$ python -q
>>> import numpy as np
>>> np.set_printoptions(suppress=True, linewidth=100)
>>> basis = np.array([[-0.9, -0.7, 0.5, -0.3, -0.8, 0.5, -0.9],
...     [-0.3, 0.7, 0.6, 0.9, 1.7, -2.4, 0.8]])
>>> rng = np.random.default_rng(825182)
>>> mat = np.array([[2, 5],
...     [4, 2],
...     [0, 3],
...     [5, 0],
...     [3, 1],
...     [4, 2],
...     [1, 2],
...     [2, 0],
...     [5, 3],
...     [2, 2],
...     [2, 0],
...     [5, 3],
...     [4, 4],
...     [3, 0],
...     [2, 0],
...     [1, 2],
...     [4, 5],
...     [2, 2],
...     [2, 2],
...     [2, 3],
...     [4, 3],
...     [4, 5],
...     [5, 0],
...     [4, 1],
...     [3, 3],
...     [3, 3],
...     [4, 5],
...     [0, 2],
...     [0, 3],
...     [3, 2],
...     [3, 3],
...     [3, 5]]) @ basis + 0.1 * rng.normal(size=(32, 7))
>>> print(mat.round(1) + 0)
[[ -3.3   2.2   4.    4.    6.9 -10.9   2. ]
 [ -4.2  -1.6   3.1   0.6   0.2  -2.6  -2. ]
 [ -0.8   1.9   1.8   2.7   5.   -7.4   2.2]
 [ -4.4  -3.6   2.7  -1.3  -4.    2.5  -4.5]
 [ -2.8  -1.3   2.1  -0.2  -0.8  -0.8  -1.9]
 [ -4.3  -1.3   3.1   0.4   0.2  -2.8  -1.9]
 [ -1.5   0.7   1.7   1.4   2.7  -4.1   0.6]
 [ -1.6  -1.5   0.8  -0.5  -1.6   1.   -1.6]
 [ -5.5  -1.6   4.2   1.2   1.3  -4.7  -2.1]
 [ -2.3  -0.1   2.2   1.2   1.9  -3.7  -0.2]
 [ -1.7  -1.5   1.1  -0.6  -1.8   0.9  -1.9]
 [ -5.4  -1.4   4.1   1.2   1.1  -4.6  -2.2]
 [ -4.7   0.    4.3   2.5   3.4  -7.5  -0.3]
 [ -2.8  -2.1   1.6  -0.9  -2.4   1.4  -2.8]
 [ -1.9  -1.3   1.   -0.5  -1.6   1.   -1.8]
 [ -1.8   0.8   1.7   1.6   2.7  -4.4   0.6]
 [ -5.1   0.7   5.    3.2   5.2 -10.    0.4]
 [ -2.3   0.1   2.1   1.2   2.   -3.7  -0.1]
 [ -2.5   0.1   2.2   1.2   1.9  -3.8  -0.2]
 [ -2.7   0.8   2.7   2.1   3.5  -6.3   0.7]
 [ -4.6  -0.7   3.9   1.8   1.9  -5.1  -1.1]
 [ -5.1   0.7   5.    3.4   5.3  -9.9   0.5]
 [ -4.5  -3.5   2.7  -1.6  -3.9   2.6  -4.5]
 [ -4.1  -2.1   2.6  -0.3  -1.5  -0.4  -2.9]
 [ -3.5   0.1   3.2   1.7   2.7  -5.7  -0.2]
 [ -3.5   0.    3.3   1.9   2.7  -5.6  -0.2]
 [ -5.1   0.7   5.    3.3   5.3  -9.9   0.4]
 [ -0.8   1.2   1.1   2.    3.4  -4.7   2. ]
 [ -0.9   2.1   1.9   2.7   5.2  -7.2   2.2]
 [ -3.4  -0.6   2.8   1.    1.1  -3.4  -1. ]
 [ -3.6   0.    3.3   1.9   2.6  -5.8  -0.3]
 [ -4.2   1.3   4.5   3.6   6.2 -10.3   1.5]]
>>> basis = mat[[23, 13]].astype(float)
>>> for _ in range(7):
...     idx = np.linalg.norm(mat[:, None] - basis, axis=-1).argmin(axis=1)
...     basis = np.array([mat[idx == j].mean(axis=0) for j in range(2)])
... 
>>> print(idx)
[0 1 0 1 1 1 0 1 0 0 1 0 0 1 1 0 0 0 0 0 0 0 1 1 0 0 0 0 0 0 0 0]
>>> print(np.round(basis[1] - basis[0], 1))
[ 0.1 -2.4 -1.1 -2.6 -5.1  6.6 -2.8]
>>> print(basis.round(1))
[[-3.3  0.4  3.2  2.1  3.4 -6.3  0.3]
 [-3.2 -2.   2.1 -0.5 -1.7  0.3 -2.6]]
